% ipython --no-banner

In [1]: import numpy as np

In [2]: from numpy import linalg as LA

In [3]: np.set_printoptions(precision=2, suppress=True, linewidth=200)

In [4]: K, _ = LA.qr(np.array([[1.0, 1.1, -0.7, 0.4, -0.9, -1.1],
   ...:     [-0.7, -0.2, -0.2, -0.5, -1.2, 1.3],
   ...:     [-0.8, -0.2, -1.1, 0.6, 0.7, 2.0],
   ...:     [1.4, 0.1, -2.5, 1.2, -1.4, 1.0],
   ...:     [1.8, -0.8, -0.8, -0.4, -0.7, -1.4],
   ...:     [0.4, -0.1, 0.8, 1.3, -0.3, -0.6]]))

In [5]: K
Out[5]: 
array([[-0.37, -0.78, -0.01,  0.14, -0.07,  0.48],
       [ 0.26,  0.14, -0.24,  0.22, -0.87,  0.23],
       [ 0.29,  0.14, -0.6 , -0.3 ,  0.34,  0.57],
       [-0.51, -0.06, -0.65, -0.28, -0.17, -0.45],
       [-0.66,  0.58,  0.06,  0.28,  0.05,  0.38],
       [-0.15,  0.07,  0.39, -0.83, -0.3 ,  0.21]])

In [6]: cov = K.T @ K

In [7]: cov.round(2) + 0
Out[7]: 
array([[1., 0., 0., 0., 0., 0.],
       [0., 1., 0., 0., 0., 0.],
       [0., 0., 1., 0., 0., 0.],
       [0., 0., 0., 1., 0., 0.],
       [0., 0., 0., 0., 1., 0.],
       [0., 0., 0., 0., 0., 1.]])

In [8]: LA.matrix_rank(cov)
Out[8]: np.int64(6)

In [9]: np.allclose(cov, cov.T)
Out[9]: True

In [10]: LA.eigvalsh(cov)[::-1]
Out[10]: array([1., 1., 1., 1., 1., 1.])

In [11]: LA.svd(K, compute_uv=False) ** 2
Out[11]: array([1., 1., 1., 1., 1., 1.])

In [12]: rng = np.random.default_rng(72105)

In [13]: E = (rng.random((6, 6)) < 0.3) + np.eye(6)

In [14]: E /= E.sum(axis=1, keepdims=True)

In [15]: E
Out[15]: 
array([[0.5 , 0.  , 0.  , 0.25, 0.  , 0.25],
       [0.  , 0.33, 0.33, 0.  , 0.33, 0.  ],
       [0.  , 0.  , 0.33, 0.  , 0.33, 0.33],
       [0.  , 0.  , 0.  , 0.5 , 0.5 , 0.  ],
       [0.  , 0.  , 0.  , 0.  , 1.  , 0.  ],
       [0.25, 0.  , 0.25, 0.25, 0.  , 0.25]])

In [16]: E @ np.ones(6)
Out[16]: array([1., 1., 1., 1., 1., 1.])

In [17]: np.sort(np.abs(LA.eigvals(E)))[::-1]
Out[17]: array([1.  , 0.73, 0.5 , 0.42, 0.33, 0.07])

In [18]: p = np.eye(6)[2]

In [19]: for _ in range(5):
    ...:     p = p @ E
    ...:     print(p.round(2))
    ...: 
[0.   0.   0.33 0.   0.33 0.33]
[0.08 0.   0.19 0.08 0.44 0.19]
[0.09 0.   0.11 0.11 0.55 0.13]
[0.08 0.   0.07 0.11 0.64 0.09]
[0.06 0.   0.05 0.1  0.72 0.07]

In [20]: x0 = np.array([2, 1, 0, 0, 3, 0])

In [21]: rhs = E @ x0

In [22]: rhs
Out[22]: array([1.  , 1.33, 1.  , 1.5 , 3.  , 0.5 ])

In [23]: np.round(LA.solve(E, -3 * rhs), 2) + 0
Out[23]: array([-6., -3.,  0.,  0., -9.,  0.])

In [24]: LA.solve(E, rhs[:-1])
ValueError: solve1: Input operand 1 has a mismatch in its core dimension 0, with gufunc signature (m,m),(m)->(m) (size 5 is different from 6)


In [25]: np.round(LA.solve(E, rhs), 2) + 0
Out[25]: array([2., 1., 0., 0., 3., 0.])

In [26]: np.round(LA.solve(E, rhs + E[:, 1]), 2) + 0
Out[26]: array([2., 2., 0., 0., 3., 0.])

In [27]: LA.solve(E, E[:, 5])
Out[27]: array([0., 0., 0., 0., 0., 1.])

In [28]: A = np.load("data.npy")

In [29]: A
Out[29]: 
array([[  6.98,   5.29,   9.59,  -4.92,  11.08,   0.  ],
       [  6.42,   3.88,   9.07,  -5.88,  10.62,   1.17],
       [  3.41,   4.72,  16.83,  -1.86,  16.5 ,  -9.58],
       [ -7.19, -11.58,   0.81,  -5.97,  -0.39,   3.2 ],
       [ -0.38,  -5.8 ,   2.41,  -8.21,   3.02,   6.43],
       [  4.99,  -1.41,   2.99, -10.08,   5.07,   9.61],
       [  4.17,   7.69,  14.38,   1.71,  14.1 , -11.21],
       [  8.23,   6.82,   8.9 ,  -4.4 ,  10.72,   0.38],
       [  7.18,   9.09,  16.41,  -1.25,  17.01,  -8.82],
       [  5.8 ,   5.1 ,  12.01,  -3.94,  12.92,  -3.21],
       [ -6.4 ,  -7.69,   6.41,  -2.8 ,   4.62,  -4.03]])

In [30]: A2 = np.array([[0, 0, 2], [3, 1, 2], [2, 0, 1], [3, 1, 1], [1, 3, 0], [3, 1, 1]])

In [31]: LA.matrix_rank(A @ A2)
Out[31]: np.int64(3)

In [32]: LA.matrix_rank(np.vstack([A, A2.T]))
Out[32]: np.int64(6)

In [33]: np.einsum("ij->j", A)
Out[33]: array([ 33.21,  16.11,  99.81, -47.6 , 105.27, -16.06])

In [34]: np.vstack([A, A2.T]).shape
Out[34]: (14, 6)

In [35]: m1 = np.loadtxt("dump.csv", delimiter=",")

In [36]: m1
Out[36]: 
array([[ 0.03, -0.09, -0.04],
       [ 0.02,  0.95, -1.23],
       [-0.26,  0.06,  0.17],
       [-0.16,  0.95, -1.2 ],
       [-0.2 ,  0.02,  0.02],
       [-0.02,  0.91, -1.33],
       [ 0.06, -0.06,  0.08],
       [ 0.02,  1.  , -1.38],
       [ 0.04,  1.45, -2.66],
       [ 0.04,  0.01,  0.07],
       [-0.01,  0.86, -1.28],
       [-0.05,  0.7 , -1.37],
       [-0.07, -0.04, -0.03],
       [-0.19,  0.76, -1.29],
       [-0.01,  0.65, -1.32],
       [-0.07,  1.67, -2.55],
       [-0.03,  0.68, -1.18],
       [ 0.04,  0.22, -0.07],
       [-0.04,  0.  ,  0.02],
       [-0.06,  0.29,  0.12],
       [-0.1 ,  0.79, -1.4 ],
       [-0.07,  0.57, -1.21],
       [ 0.07,  1.71, -2.7 ]])

In [37]: O, R = LA.qr(m1)

In [38]: np.round(abs(R[0, 0]), 2), np.round(LA.norm(m1[:, 0]), 2)
Out[38]: (np.float64(0.47), np.float64(0.47))

In [39]: R
Out[39]: 
array([[-0.47,  0.93, -1.28],
       [ 0.  , -3.79,  6.04],
       [ 0.  ,  0.  , -1.07]])

In [40]: np.round(O @ R, 2) + 0
Out[40]: 
array([[ 0.03, -0.09, -0.04],
       [ 0.02,  0.95, -1.23],
       [-0.26,  0.06,  0.17],
       [-0.16,  0.95, -1.2 ],
       [-0.2 ,  0.02,  0.02],
       [-0.02,  0.91, -1.33],
       [ 0.06, -0.06,  0.08],
       [ 0.02,  1.  , -1.38],
       [ 0.04,  1.45, -2.66],
       [ 0.04,  0.01,  0.07],
       [-0.01,  0.86, -1.28],
       [-0.05,  0.7 , -1.37],
       [-0.07, -0.04, -0.03],
       [-0.19,  0.76, -1.29],
       [-0.01,  0.65, -1.32],
       [-0.07,  1.67, -2.55],
       [-0.03,  0.68, -1.18],
       [ 0.04,  0.22, -0.07],
       [-0.04,  0.  ,  0.02],
       [-0.06,  0.29,  0.12],
       [-0.1 ,  0.79, -1.4 ],
       [-0.07,  0.57, -1.21],
       [ 0.07,  1.71, -2.7 ]])

In [41]: np.round(O.T @ O, 2) + 0
Out[41]: 
array([[1., 0., 0.],
       [0., 1., 0.],
       [0., 0., 1.]])

In [42]: np.allclose(R.T @ R, m1.T @ m1)
Out[42]: True

In [43]: round(float(np.einsum("ii->", R)), 2)
Out[43]: -5.33

In [44]: round(LA.det(R[::-1]), 2)
Out[44]: np.float64(1.9)

In [45]: round(LA.det(R.T), 2)
Out[45]: np.float64(-1.9)

In [46]: left, s, VT = LA.svd(m1)

In [47]: np.argmax(s[:-1] / (s[1:] + 1e-6)) + 1
Out[47]: np.int64(1)

In [48]: A2 = left[:, :1] @ np.diag(s[:1]) @ VT[:1]

In [49]: LA.matrix_rank(m1, rtol=0.05)
Out[49]: np.int64(3)

In [50]: np.round(np.abs(m1 - A2).max(), 2)
Out[50]: np.float64(0.26)

In [51]: LA.matrix_rank(A2)
Out[51]: np.int64(1)

In [52]: X = np.load("x.npy")

In [53]: X
Out[53]: 
array([[-0.99, -0.04,  0.11],
       [-0.04, -0.88, -0.32],
       [ 0.11, -0.32, -0.14]])

In [54]: idx = m1[:, 2] > np.median(m1[:, 2])

In [55]: f = m1[idx].mean(axis=0) - m1[~idx].mean(axis=0)

In [56]: round((((m1 - m1.mean(axis=0)) @ f > 0) == idx).mean(), 2)
Out[56]: np.float64(0.91)

In [57]: hat = np.triu(np.array([[0, 2, 2], [3, 2, 1], [2, 2, 4]]), 1) + np.eye(3)

In [58]: A2 = hat @ X @ LA.inv(hat)

In [59]: np.round(np.poly(A2), 2) + 0
Out[59]: array([1., 2., 1., 0.])

In [60]: M = np.loadtxt("w.csv", delimiter=",")

In [61]: M
Out[61]: 
array([[ -2.,  -2.,  -2.,  -2.,  -2.],
       [ -2.,  -4.,  -4.,  -4.,  -4.],
       [ -2.,  -4.,  -6.,  -6.,  -6.],
       [ -2.,  -4.,  -6.,  -8.,  -8.],
       [ -2.,  -4.,  -6.,  -8., -10.]])

In [62]: O = M.astype(float).copy()

In [63]: for j in range(5):
    ...:     O[:, j] -= O[:, :j] @ (O[:, :j].T @ O[:, j])
    ...:     O[:, j] /= LA.norm(O[:, j])
    ...: 

In [64]: O.round(2) + 0
Out[64]: 
array([[-0.45,  0.89,  0.  ,  0.  ,  0.  ],
       [-0.45, -0.22,  0.87,  0.  ,  0.  ],
       [-0.45, -0.22, -0.29,  0.82,  0.  ],
       [-0.45, -0.22, -0.29, -0.41,  0.71],
       [-0.45, -0.22, -0.29, -0.41, -0.71]])

In [65]: np.round(O.T @ O, 2) + 0
Out[65]: 
array([[1., 0., 0., 0., 0.],
       [0., 1., 0., 0., 0.],
       [0., 0., 1., 0., 0.],
       [0., 0., 0., 1., 0.],
       [0., 0., 0., 0., 1.]])

In [66]: idx = rng.permutation(5)

In [67]: idx
Out[67]: array([2, 4, 3, 0, 1])

In [68]: A2 = M[idx][:, idx]

In [69]: np.diag(A2)
Out[69]: array([ -6., -10.,  -8.,  -2.,  -4.])

In [70]: np.allclose(A2, M)
Out[70]: False

In [71]: np.trace(A2)
Out[71]: np.float64(-30.0)

In [72]: A2
Out[72]: 
array([[ -6.,  -6.,  -6.,  -2.,  -4.],
       [ -6., -10.,  -8.,  -2.,  -4.],
       [ -6.,  -8.,  -8.,  -2.,  -4.],
       [ -2.,  -2.,  -2.,  -2.,  -2.],
       [ -4.,  -4.,  -4.,  -2.,  -4.]])

In [73]: x0 = np.array([3, 6, 2, 9, 1])

In [74]: rhs = A2 @ x0

In [75]: rhs
Out[75]: array([ -88., -116., -104.,  -42.,  -66.])

In [76]: LA.solve(A2, rhs + A2[:, 2])
Out[76]: array([3., 6., 3., 9., 1.])

In [77]: np.round(LA.solve(A2.T, A2[0]), 2) + 0
Out[77]: array([1., 0., 0., 0., 0.])

In [78]: LA.solve(A2, A2[:, 1])
Out[78]: array([-0.,  1., -0., -0., -0.])

In [79]: LA.solve(A2, rhs)
Out[79]: array([3., 6., 2., 9., 1.])

In [80]: [round(float(LA.det(M[:i, :i])), 2) + 0 for i in range(1, 6)]
Out[80]: [-2.0, 4.0, -8.0, 16.0, -32.0]

In [81]: np.all(LA.eigvalsh(M) > 0)
Out[81]: np.False_

In [82]: A2 = M + rng.integers(-2, 3, (5, 1)) @ rng.integers(-2, 3, (1, 5))

In [83]: A2
Out[83]: 
array([[ -2.,  -3.,  -3.,  -4.,  -2.],
       [ -2.,  -2.,  -2.,   0.,  -4.],
       [ -2.,  -3.,  -5.,  -4.,  -6.],
       [ -2.,  -2.,  -4.,  -4.,  -8.],
       [ -2.,  -5.,  -7., -10., -10.]])

In [84]: A2 - M
Out[84]: 
array([[ 0., -1., -1., -2.,  0.],
       [ 0.,  2.,  2.,  4.,  0.],
       [ 0.,  1.,  1.,  2.,  0.],
       [ 0.,  2.,  2.,  4.,  0.],
       [ 0., -1., -1., -2.,  0.]])

In [85]: np.abs(A2 - M).sum(axis=1)
Out[85]: array([4., 8., 4., 8., 4.])

In [86]: mat = np.array([[-1, 0, 0, 0, 0, 0, 0],
    ...:     [5, -1, 0, 0, 0, 0, 0],
    ...:     [-2, -1, 2, 0, 0, 0, 0],
    ...:     [2, -5, 1, -1, 0, 0, 0],
    ...:     [-4, 4, -1, 2, 0, 0, 0],
    ...:     [-4, 5, 3, 4, 1, -5, 0],
    ...:     [2, 1, 5, -4, 0, 3, 5]])

In [87]: np.prod(np.diag(mat)), np.round(LA.det(mat), 2)
Out[87]: (np.int64(0), np.float64(0.0))

In [88]: mat @ mat
Out[88]: 
array([[  1,   0,   0,   0,   0,   0,   0],
       [-10,   1,   0,   0,   0,   0,   0],
       [ -7,  -1,   4,   0,   0,   0,   0],
       [-31,   9,   1,   1,   0,   0,   0],
       [ 30, -13,   0,  -2,   0,   0,   0],
       [ 47, -49,  -6, -22,  -5,  25,   0],
       [-17,  34,  40,  -4,   3,   0,  25]])

In [89]: feats = np.arange(28).reshape(7, 4) + 2

In [90]: feats
Out[90]: 
array([[ 2,  3,  4,  5],
       [ 6,  7,  8,  9],
       [10, 11, 12, 13],
       [14, 15, 16, 17],
       [18, 19, 20, 21],
       [22, 23, 24, 25],
       [26, 27, 28, 29]])

In [91]: def softmax(z):
    ...:     e = np.exp(z - z.max(axis=-1, keepdims=True))
    ...:     return e / e.sum(axis=-1, keepdims=True)
    ...: 

In [92]: softmax(feats).sum(axis=1)
Out[92]: array([1., 1., 1., 1., 1., 1., 1.])

In [93]: softmax(feats[4])
Out[93]: array([0.03, 0.09, 0.24, 0.64])

In [94]: att = feats @ feats.T / np.sqrt(4)

In [95]: softmax(att)[4] @ feats
Out[95]: array([26., 27., 28., 29.])
